% ipython --no-banner

In [1]: import numpy as np

In [2]: np.set_printoptions(precision=3, suppress=True, linewidth=160)

In [3]: A = np.load("a.npy")

In [4]: print(A)
[[ 39 -13 -40  17]
 [-13  46  22 -50]
 [-40  22  55 -26]
 [ 17 -50 -26  73]]

In [5]: Lm = np.linalg.cholesky(A)

In [6]: print(A / np.sqrt(np.outer(np.diag(A), np.diag(A))))
[[ 1.    -0.307 -0.864  0.319]
 [-0.307  1.     0.437 -0.863]
 [-0.864  0.437  1.    -0.41 ]
 [ 0.319 -0.863 -0.41   1.   ]]

In [7]: print(np.diag(Lm) ** 2)
[39.    41.667 12.172 18.384]

In [8]: theta = np.radians(135)

In [9]: R = np.eye(4)

In [10]: R[1, 1] = R[0, 0] = np.cos(theta)

In [11]: R[1, 0], R[0, 1] = -np.sin(theta), np.sin(theta)

In [12]: print(R)
[[-0.707  0.707  0.     0.   ]
 [-0.707 -0.707  0.     0.   ]
 [ 0.     0.     1.     0.   ]
 [ 0.     0.     0.     1.   ]]

In [13]: other = A @ R.T

In [14]: print(round(np.linalg.det(R), 3), round(float(np.trace(R)), 3))
1.0 0.586

In [15]: print(np.allclose(A @ A.T, other @ other.T))
True

In [16]: print(np.abs(other - A).max(axis=0))
[83.841 73.335  0.     0.   ]

In [17]: print(other)
[[-36.77  -18.385 -40.     17.   ]
 [ 41.719 -23.335  22.    -50.   ]
 [ 43.841  12.728  55.    -26.   ]
 [-47.376  23.335 -26.     73.   ]]

In [18]: print(other - other[0])
[[  0.      0.      0.      0.   ]
 [ 78.489  -4.95   62.    -67.   ]
 [ 80.61   31.113  95.    -43.   ]
 [-10.607  41.719  14.     56.   ]]

In [19]: print(np.count_nonzero(other))
16

In [20]: print(np.abs(other).max())
73.0

In [21]: print(np.linalg.matrix_rank(other))
4

In [22]: M = np.load("layer14.npy")

In [23]: print(M)
[[0 3 0 0]
 [3 2 0 0]
 [0 0 0 3]
 [0 0 3 2]]

In [24]: vals, V = np.linalg.eigh(M)

In [25]: x = np.array([1, 0, 1, 6])

In [26]: print(np.linalg.eigvalsh(M[1:, 1:]))
[-2.162  2.     4.162]

In [27]: print(np.abs(M).sum(axis=1).max(), np.round(np.abs(vals).max(), 3))
5 4.162

In [28]: print(x @ M @ x)
108

In [29]: print(V * np.maximum(vals, 0) @ V.T)
[[1.423 1.974 0.    0.   ]
 [1.974 2.739 0.    0.   ]
 [0.    0.    1.423 1.974]
 [0.    0.    1.974 2.739]]

In [30]: q, R = np.linalg.qr(M)

In [31]: print(q.shape, R.shape)
(4, 4) (4, 4)

In [32]: print(abs(R[0, 0]), np.round(np.linalg.norm(M[:, 0]), 3))
3.0 3.0

In [33]: print(np.trace(q @ q.T))
4.0

In [34]: print(q)
[[ 0. -1.  0.  0.]
 [-1.  0.  0.  0.]
 [-0. -0.  0. -1.]
 [-0. -0. -1.  0.]]

In [35]: print(np.allclose(R.T @ R, M.T @ M))
True

In [36]: W1 = np.array([[2, 0, 2, 3, 2],
    ...:     [2, 2, 0, -3, 0],
    ...:     [-3, -2, 0, -1, 0],
    ...:     [2, 0, -2, -2, 1]])

In [37]: c = np.array([-1, 0, -1, -2, -1])

In [38]: H = np.maximum(M @ W1 + c, 0)

In [39]: print(np.linalg.matrix_rank(H))
4

In [40]: print((H > 0).astype(int))
[[1 1 0 0 0]
 [1 1 1 1 1]
 [1 0 0 0 1]
 [0 0 0 0 1]]

In [41]: Z = np.array([[3, 3, 1], [4, 4, 1], [3, 1, 3], [5, 8, 7], [3, 8, 2]])

In [42]: print((H @ Z).round(6).argmax(axis=1))
[0 1 1 1]

In [43]: print(H @ Z)
[[39 39 11]
 [78 96 45]
 [21 31  9]
 [ 3  8  2]]

In [44]: E = np.load("arr.npy")

In [45]: print(E)
[[ 5  0  5  0  5  0]
 [-7 -7 -7 -7 -7 -7]
 [ 2 -4  2 -4  2 -4]
 [ 5  0  5  0  5  0]
 [-7 -7 -7 -7 -7 -7]
 [ 2 -4  2 -4  2 -4]]

In [46]: rng = np.random.default_rng(1478)

In [47]: z = rng.permutation(6)

In [48]: print(z)
[2 5 4 1 3 0]

In [49]: other = E[z][:, z]

In [50]: print(np.allclose(other, E))
False

In [51]: print(other)
[[ 2 -4  2 -4 -4  2]
 [ 2 -4  2 -4 -4  2]
 [-7 -7 -7 -7 -7 -7]
 [-7 -7 -7 -7 -7 -7]
 [ 5  0  5  0  0  5]
 [ 5  0  5  0  0  5]]

In [52]: print(np.trace(other))
-11

In [53]: print(round(np.linalg.det(other), 3), round(float(np.linalg.det(E[z])), 3))
0.0 0.0

In [54]: print(np.argsort(-np.linalg.norm(E, axis=0).round(6), kind="stable")[:3])
[0 2 4]

In [55]: print([round(float(x), 3) for x in np.linalg.svd(E, compute_uv=False)[:3]])
[26.04, 13.414, 0.0]

In [56]: other = np.array([[9, 4, 2], [0, 3, 6]])

In [57]: Z = np.kron(other, M)

In [58]: print(round(float(np.linalg.norm(Z, 2)), 3), round(np.linalg.norm(other, 2) * np.linalg.norm(M, 2), 3))
43.63 43.63

In [59]: rk = np.linalg.matrix_rank(E)

In [60]: print(rk)
2

In [61]: null = np.linalg.svd(E)[2][rk:].T

In [62]: print(np.allclose(E @ null, 0))
True

In [63]: print([int(np.linalg.matrix_rank(E[:, :j + 1])) for j in range(6)])
[1, 2, 2, 2, 2, 2]

In [64]: print([int(np.linalg.matrix_rank(E[:i])) for i in range(1, len(E) + 1)])
[1, 2, 2, 2, 2, 2]

In [65]: print(np.round(null @ null.T, 3) + 0)
[[ 0.667  0.    -0.333  0.    -0.333  0.   ]
 [ 0.     0.667  0.    -0.333  0.    -0.333]
 [-0.333  0.     0.667  0.    -0.333  0.   ]
 [ 0.    -0.333  0.     0.667  0.    -0.333]
 [-0.333  0.    -0.333  0.     0.667  0.   ]
 [ 0.    -0.333  0.    -0.333  0.     0.667]]

In [66]: print(null.shape)
(6, 4)

In [67]: print(np.linalg.matrix_rank(E.T @ E), np.linalg.matrix_rank(E @ E.T))
2 2

In [68]: f = np.array([0, 3, 3])

In [69]: print(np.convolve(E[2], f))
[  0   6  -6  -6  -6  -6  -6 -12]

In [70]: print(np.polyval(f, E[2]))
[ 9 -9  9 -9  9 -9]

In [71]: print(np.array([np.convolve(row, f, "same") for row in E]))
[[ 15  15  15  15  15  15]
 [-21 -42 -42 -42 -42 -42]
 [  6  -6  -6  -6  -6  -6]
 [ 15  15  15  15  15  15]
 [-21 -42 -42 -42 -42 -42]
 [  6  -6  -6  -6  -6  -6]]
